% python3 -q
>>> import numpy as np
>>> np.set_printoptions(precision=2, suppress=True, linewidth=140)
>>> data = np.loadtxt("w.csv", delimiter=",")
>>> print(data)
[[-1.  1.]
 [ 1. -1.]]
>>> # symmetric, so the eigenvalues are real
>>> w, evecs = np.linalg.eigh(data)
>>> print(evecs @ np.diag(w) @ evecs.T)
[[-1.  1.]
 [ 1. -1.]]
>>> print(np.round(evecs.T @ evecs, 2) + 0)
[[1. 0.]
 [0. 1.]]
>>> print(np.linalg.eigvalsh(data + 5 * np.eye(2)))
[3. 5.]
>>> print(np.unique(w.round(6) + 0, return_counts=True)[1])
[1 1]
>>> print(round(np.linalg.norm(data, 2) / np.linalg.norm(data), 2))
1.0
>>> print([round(float(x), 2) for x in np.linalg.svd(data, compute_uv=False)[:3]])
[2.0, 0.0]
>>> print(np.linalg.cond(data) > 100)
True
>>> print(np.argsort(-np.linalg.norm(data, axis=0).round(6), kind="stable")[:3])
[0 1]
>>> print(np.linalg.matrix_rank(data, rtol=0.1))
1
>>> U, sigma, vt = np.linalg.svd(data)
>>> print(sigma.round(2) + 0)
[2. 0.]
>>> Y = U[:, :1] @ np.diag(sigma[:1]) @ vt[:1]
>>> print(np.round(np.linalg.norm(data - Y) / np.linalg.norm(data), 2))
0.0
>>> print(round(np.linalg.norm(data - Y, 2), 2), round(float(sigma[1]), 2))
0.0 0.0
>>> print(round(float(np.linalg.det(data[::-1])), 2))
0.0
>>> print(np.linalg.eigvals(data))
[ 0. -2.]
>>> print(np.einsum("ij,ji->", data, data))
4.0
>>> U, sigma, vt = np.linalg.svd(data)
>>> evecs = vt[:(sigma > 1e-8).sum()]
>>> rng = np.random.default_rng(4019)
>>> x0 = data[1] + 4 * data[0] + rng.integers(2) * np.eye(2)[1]
>>> print(x0)
[-3.  4.]
>>> print(np.allclose(evecs.T @ evecs @ x0, x0))
False
>>> M = np.loadtxt("block13.csv", delimiter=",")
>>> print(M)
[[  4.  -2.  -3.   2.]
 [ -2.   0.  -4. -15.]
 [ -3.  -4.  -6.   9.]
 [  2. -15.   9.   8.]]
>>> # equal to its transpose
>>> w, evecs = np.linalg.eigh(M)
>>> x0 = np.array([4, -3, 1, 2])
>>> print(evecs * np.abs(w) @ evecs.T)
[[ 5.37 -0.8   1.68  0.84]
 [-0.8  14.46 -3.74 -4.6 ]
 [ 1.68 -3.74 11.04  1.8 ]
 [ 0.84 -4.6   1.8  18.68]]
>>> print(np.round(x0 @ M @ x0 / (x0 @ x0), 2), np.round(w[0], 2), round(float(w[-1]), 2))
12.87 -13.02 22.89
>>> print((np.sign(evecs[:, -1].round(6)) == np.sign(evecs[0, -1].round(6))).astype(int))
[1 0 1 1]
>>> print(x0 @ M @ x0)
386.0
>>> print(evecs * np.maximum(w, 0) @ evecs.T)
[[ 4.69 -1.4  -0.66  1.42]
 [-1.4   7.23 -3.87 -9.8 ]
 [-0.66 -3.87  2.52  5.4 ]
 [ 1.42 -9.8   5.4  13.34]]
>>> print(np.linalg.eigvalsh(M[1:, 1:]))
[-12.85  -7.88  22.73]
>>> Y = M / np.linalg.norm(M, axis=1, keepdims=True)
>>> C2 = Y @ Y.T
>>> print(C2)
[[ 1.   -0.29  0.47  0.24]
 [-0.29  1.   -0.56 -0.53]
 [ 0.47 -0.56  1.    0.31]
 [ 0.24 -0.53  0.31  1.  ]]
>>> print(np.linalg.norm(Y, axis=1))
[1. 1. 1. 1.]
>>> w, evecs = np.linalg.eigh(M)
>>> print(w)
[-13.02  -8.76   4.89  22.89]
>>> print(np.round(evecs @ np.diag(w) @ evecs.T, 2) + 0)
[[  4.  -2.  -3.   2.]
 [ -2.   0.  -4. -15.]
 [ -3.  -4.  -6.   9.]
 [  2. -15.   9.   8.]]
>>> print(np.abs(evecs[:, -1]).round(6).argmax())
3
>>> print(np.unique(w.round(6) + 0, return_counts=True)[1])
[1 1 1 1]
>>> print((w > 1e-8).sum(), (w < -1e-8).sum())
2 2
>>> J = np.load("m.npy")
>>> print(J)
[[  9.21  14.24  -1.85]
 [  6.93   0.6   18.6 ]
 [  6.57  -1.55  21.83]
 [  6.33  -3.03  24.05]
 [  9.4   15.38  -3.57]
 [  8.72  11.3    2.55]
 [ 10.16  19.98 -10.47]
 [  8.91  12.48   0.78]
 [ 11.18  26.05 -19.58]
 [  7.14   1.86  16.71]
 [  8.32   8.95   6.08]
 [  7.79   5.73  10.91]]
>>> # rank 2
>>> lab = J[:, 0] > np.median(J[:, 0])
>>> u = J[lab].mean(axis=0) - J[~lab].mean(axis=0)
>>> print(np.argsort(-np.abs(u).round(6), kind="stable"))
[2 1 0]
>>> print(lab.astype(int))
[1 0 0 0 1 1 1 1 1 0 0 0]
>>> print(((J - J.mean(axis=0)) @ u > 0).astype(int))
[1 0 0 0 1 1 1 1 1 0 0 0]
